% ipython --no-banner

In [1]: import numpy as np

In [2]: from numpy import linalg as LA

In [3]: np.set_printoptions(suppress=True, linewidth=200)

In [4]: rd = lambda a: np.round(a, 2) + 0

In [5]: feats = np.array([[3, -1, 0, 3], [0, 0, 0, 2], [0, 0, 0, 0], [0, 1, 0, -3]])

In [6]: # rank 3

In [7]: t3 = np.stack([feats, 3 * feats, feats[::-1]])

In [8]: rd(LA.det(t3))
Out[8]: array([0., 0., 0.])

In [9]: LA.matrix_rank(t3.reshape(3, -1))
Out[9]: np.int64(2)

In [10]: LA.matrix_rank(t3)
Out[10]: array([3, 3, 3])

In [11]: rd(LA.norm(t3, axis=(1, 2)))
Out[11]: array([ 5.74, 17.23,  5.74])

In [12]: data = np.loadtxt("run18.csv", delimiter=",")

In [13]: data
Out[13]: 
array([[ 0.01, -0.02,  0.01],
       [ 0.61,  0.13,  0.11],
       [-2.44, -0.39, -0.38],
       [-4.22, -0.71, -0.69],
       [ 0.61,  0.11,  0.13],
       [ 1.81,  0.3 ,  0.31],
       [ 2.99,  0.51,  0.52],
       [-3.02, -0.49, -0.5 ],
       [ 4.2 ,  0.69,  0.72],
       [ 0.58,  0.1 ,  0.11],
       [-0.02, -0.02, -0.01],
       [ 1.78,  0.28,  0.3 ],
       [-4.18, -0.71, -0.7 ],
       [-5.39, -0.87, -0.89],
       [-5.44, -0.9 , -0.94],
       [-3.59, -0.56, -0.6 ],
       [ 3.57,  0.6 ,  0.59],
       [-5.4 , -0.88, -0.91],
       [ 1.21,  0.21,  0.21],
       [ 0.63,  0.09,  0.14],
       [-2.41, -0.39, -0.41],
       [ 2.4 ,  0.43,  0.43],
       [-4.22, -0.7 , -0.73],
       [ 3.01,  0.48,  0.52]])

In [14]: # column 0 dominates

In [15]: cov = np.cov(data, rowvar=False)

In [16]: np.argwhere(np.triu(np.abs(np.corrcoef(data.T)) > 0.8, 1))
Out[16]: 
array([[0, 1],
       [0, 2],
       [1, 2]])

In [17]: rd(data.std(axis=0))
Out[17]: array([3.07, 0.51, 0.52])

In [18]: np.argsort(-data.std(axis=0).round(6), kind="stable")
Out[18]: array([0, 2, 1])

In [19]: cov.shape
Out[19]: (3, 3)

In [20]: M = np.load("test8.npy")

In [21]: M
Out[21]: 
array([[4, 3, 4, 3],
       [3, 4, 3, 4],
       [4, 3, 4, 3],
       [3, 4, 3, 4]])

In [22]: rd(np.abs(LA.eigvals(M)).max())
Out[22]: np.float64(14.0)

In [23]: LA.matrix_power(M, 2)
Out[23]: 
array([[50, 48, 50, 48],
       [48, 50, 48, 50],
       [50, 48, 50, 48],
       [48, 50, 48, 50]])

In [24]: (M + M.T) / 2
Out[24]: 
array([[4., 3., 4., 3.],
       [3., 4., 3., 4.],
       [4., 3., 4., 3.],
       [3., 4., 3., 4.]])

In [25]: np.trace(M)
Out[25]: np.int64(16)

In [26]: np.allclose(M @ M.T, M.T @ M)
Out[26]: True

In [27]: (M - M.T) / 2
Out[27]: 
array([[0., 0., 0., 0.],
       [0., 0., 0., 0.],
       [0., 0., 0., 0.],
       [0., 0., 0., 0.]])

In [28]: t3 = np.stack([M, 3 * M, M[::-1]])

In [29]: rd(LA.norm(t3, axis=(1, 2)))
Out[29]: array([14.14, 42.43, 14.14])

In [30]: (t3 @ M.T).shape
Out[30]: (3, 4, 4)

In [31]: t3.shape
Out[31]: (3, 4, 4)

In [32]: rd(LA.det(t3))
Out[32]: array([0., 0., 0.])

In [33]: LA.matrix_rank(t3.reshape(3, -1))
Out[33]: np.int64(2)

In [34]: arr = np.array([[13.0, 0.0], [0.0, 4.0]])

In [35]: # triangular, det is the product of the diagonal

In [36]: q, R = LA.qr(arr)

In [37]: np.trace(q @ q.T)
Out[37]: np.float64(2.0)

In [38]: q
Out[38]: 
array([[ 1.,  0.],
       [-0.,  1.]])

In [39]: mat = np.load("a.npy")

In [40]: mat
Out[40]: 
array([[0., 1., 1.],
       [1., 0., 1.],
       [1., 1., 0.]])

In [41]: # symmetric

In [42]: q, R = LA.qr(mat)

In [43]: rd(q.T @ q)
Out[43]: 
array([[1., 0., 0.],
       [0., 1., 0.],
       [0., 0., 1.]])

In [44]: np.allclose(R.T @ R, mat.T @ mat)
Out[44]: True

In [45]: rd(np.trace(q @ q.T))
Out[45]: np.float64(3.0)

In [46]: rd(abs(R[0, 0])), rd(LA.norm(mat[:, 0]))
Out[46]: (np.float64(1.41), np.float64(1.41))

In [47]: rd(q)
Out[47]: 
array([[ 0.  ,  0.82, -0.58],
       [-0.71, -0.41, -0.58],
       [-0.71,  0.41,  0.58]])

In [48]: rd(q[:, 0] @ q[:, 2])
Out[48]: np.float64(0.0)

In [49]: rd(q @ q.T)
Out[49]: 
array([[1., 0., 0.],
       [0., 1., 0.],
       [0., 0., 1.]])

In [50]: rd(LA.pinv(q))
Out[50]: 
array([[ 0.  , -0.71, -0.71],
       [ 0.82, -0.41,  0.41],
       [-0.58, -0.58,  0.58]])

In [51]: rng = np.random.default_rng(66808)

In [52]: z = rng.permutation(3)

In [53]: z
Out[53]: array([2, 0, 1])

In [54]: other = mat[z][:, z]

In [55]: np.allclose(other, mat)
Out[55]: True

In [56]: np.trace(other)
Out[56]: np.float64(0.0)

In [57]: rd(np.sort(np.abs(LA.eigvals(other))))
Out[57]: array([1., 1., 2.])

In [58]: A = np.loadtxt("arr.csv", delimiter=",")

In [59]: A
Out[59]: 
array([[-20.51, -21.19,  13.69,  53.88],
       [-20.52, -19.86,  15.32,  52.33],
       [ 31.21,  -1.52, -19.63,  -6.56],
       [ -0.26, -41.87,  10.27, -13.12],
       [  1.84, -41.67,  10.08, -14.5 ],
       [ 32.09,  -1.21, -19.61,  -9.77],
       [ 30.9 ,  -2.12, -20.04,  -6.  ],
       [-19.79, -21.77,  12.4 ,  51.32],
       [ 30.6 ,  -3.04, -20.02,  -9.73],
       [-20.46, -21.  ,  15.34,  50.99],
       [-20.  , -19.33,  14.03,  52.72],
       [-20.59, -21.78,  13.84,  53.05],
       [  4.21, -40.93,   8.35, -15.57],
       [-22.72, -19.28,  14.69,  53.05],
       [  0.69, -42.52,  10.43, -14.96],
       [-20.41, -19.17,  14.78,  53.76],
       [-20.46, -21.71,  12.68,  52.42],
       [  2.09, -40.34,   9.52, -15.48]])

In [60]: Xs = A - A.mean(axis=0)

In [61]: vecs = LA.svd(Xs)[2][:3]

In [62]: other = Xs - Xs @ vecs.T @ vecs

In [63]: LA.norm(other, axis=1).round(6).argmax()
Out[63]: np.int64(13)

In [64]: rd(np.diag(vecs.T @ vecs))
Out[64]: array([0.42, 0.96, 0.69, 0.92])

In [65]: rd(np.cov(Xs @ vecs.T, rowvar=False))
Out[65]: 
array([[1545.47,    0.  ,    0.  ],
       [   0.  ,  407.36,    0.  ],
       [   0.  ,    0.  ,    1.01]])

In [66]: rd((Xs @ vecs.T).std(axis=0))
Out[66]: array([38.2 , 19.61,  0.98])

In [67]: rd(other.std(axis=0))
Out[67]: array([0.43, 0.11, 0.31, 0.16])

In [68]: U, sigma, Vt = LA.svd(A)

In [69]: np.argmax(sigma[:-1] / (sigma[1:] + 1e-6)) + 1
Out[69]: np.int64(3)

In [70]: other = U[:, :3] @ np.diag(sigma[:3]) @ Vt[:3]

In [71]: LA.matrix_rank(A, rtol=0.05)
Out[71]: np.int64(3)

In [72]: rd(LA.norm(A - other) / LA.norm(A))
Out[72]: np.float64(0.01)
